$ ipython --no-banner

In [1]: import numpy as np

In [2]: from numpy import linalg as LA

In [3]: np.set_printoptions(precision=1, suppress=True, linewidth=140, legacy="1.25")

In [4]: E = np.load("arr.npy")

In [5]: E
Out[5]: 
array([[ 2.8,  5. , -8.2],
       [ 8.5, -4. ,  3.5],
       [-9.7,  2.4, -0.8],
       [-5.1,  5.5, -6.6],
       [ 6.2,  3.6, -7. ],
       [-9.8,  0.5,  2. ],
       [-5.8,  5.3, -6.2],
       [ 0.4, -5.7,  8.2],
       [ 7.5,  2.6, -6.1],
       [ 5.8, -5.3,  6.1],
       [ 9.2, -3.3,  2.2],
       [-5.4, -4. ,  7.4],
       [ 9.6, -2.5,  0.9],
       [ 9.9, -1.6, -0.5],
       [ 4.5, -5.6,  6.9]])

In [6]: def softmax(z):
   ...:     e = np.exp(z - z.max(axis=-1, keepdims=True))
   ...:     return e / e.sum(axis=-1, keepdims=True)
   ...: 

In [7]: softmax(E).sum(axis=1)
Out[7]: array([1., 1., 1., 1., 1., 1., 1., 1., 1., 1., 1., 1., 1., 1., 1.])

In [8]: np.round(softmax(E[13]), 1) + 0
Out[8]: array([1., 0., 0.])

In [9]: scores = E @ E.T / np.sqrt(3)

In [10]: softmax(scores).round(6).argmax(axis=1)
Out[10]: array([ 0,  1,  2,  3,  4,  5,  6,  7,  8,  9, 10, 11, 12, 13, 14])

In [11]: np.round(softmax(scores)[13] @ E, 1) + 0
Out[11]: array([ 9.8, -1.9,  0. ])

In [12]: Xc = E - E.mean(axis=0)

In [13]: evecs = LA.svd(Xc)[2][:2]

In [14]: M2 = Xc - Xc @ evecs.T @ evecs

In [15]: np.diag(evecs.T @ evecs)
Out[15]: array([1. , 0.3, 0.7])

In [16]: np.round(M2.std(axis=0), 1) + 0
Out[16]: array([0., 0., 0.])

In [17]: np.round(LA.norm(M2) / LA.norm(Xc), 1)
Out[17]: 0.0

In [18]: (Xc @ evecs.T).std(axis=0)
Out[18]: array([7.5, 6.4])

In [19]: round(LA.norm(E, 2) / LA.norm(E), 1)
Out[19]: 0.8

In [20]: LA.matrix_rank(E, rtol=0.1)
Out[20]: 2

In [21]: np.round(np.trace(LA.pinv(E) @ E), 1)
Out[21]: 2.0

In [22]: np.allclose(E[:-1].T @ LA.lstsq(E[:-1].T, E[-1])[0], E[-1])
Out[22]: True

In [23]: np.abs(np.diag(LA.qr(E)[1])) > 1e-9
Out[23]: array([ True,  True, False])

In [24]: M2 = E / LA.norm(E, axis=1, keepdims=True)

In [25]: gram = M2 @ M2.T

In [26]: gram[12]
Out[26]: array([ 0.1,  0.9, -1. , -0.7,  0.4, -0.9, -0.7,  0.3,  0.6,  0.8,  1. , -0.4,  1. ,  1. ,  0.6])

In [27]: np.argwhere(np.triu(np.abs(gram) > 0.95, 1))
Out[27]: 
array([[ 0, 11],
       [ 1, 10],
       [ 2, 10],
       [ 2, 12],
       [ 2, 13],
       [ 3,  6],
       [ 3,  9],
       [ 3, 14],
       [ 4,  8],
       [ 4, 11],
       [ 5, 13],
       [ 6,  9],
       [ 6, 14],
       [ 8, 11],
       [ 9, 14],
       [10, 12],
       [12, 13]])

In [28]: round(np.degrees(np.arccos(np.clip(gram[12, 2], -1, 1))), 1)
Out[28]: 179.0

In [29]: m1 = np.array([[1.0, 0.7, 0.5, 0.3],
    ...:     [0.7, 1.0, 0.7, 0.5],
    ...:     [0.5, 0.7, 1.0, 0.7],
    ...:     [0.3, 0.5, 0.7, 1.0]])

In [30]: w, evecs = LA.eigh(m1)

In [31]: x = np.array([2, 3, 0, 3])

In [32]: evecs * np.abs(w) @ evecs.T
Out[32]: 
array([[1. , 0.7, 0.5, 0.3],
       [0.7, 1. , 0.7, 0.5],
       [0.5, 0.7, 1. , 0.7],
       [0.3, 0.5, 0.7, 1. ]])

In [33]: evecs * np.maximum(w, 0) @ evecs.T
Out[33]: 
array([[1. , 0.7, 0.5, 0.3],
       [0.7, 1. , 0.7, 0.5],
       [0.5, 0.7, 1. , 0.7],
       [0.3, 0.5, 0.7, 1. ]])

In [34]: LA.eigvalsh(m1[1:, 1:])
Out[34]: array([0.2, 0.5, 2.3])

In [35]: (np.sign(evecs[:, -1].round(6)) == np.sign(evecs[0, -1].round(6))).astype(int)
Out[35]: array([1, 1, 1, 1])

In [36]: x @ m1 @ x
Out[36]: 43.0
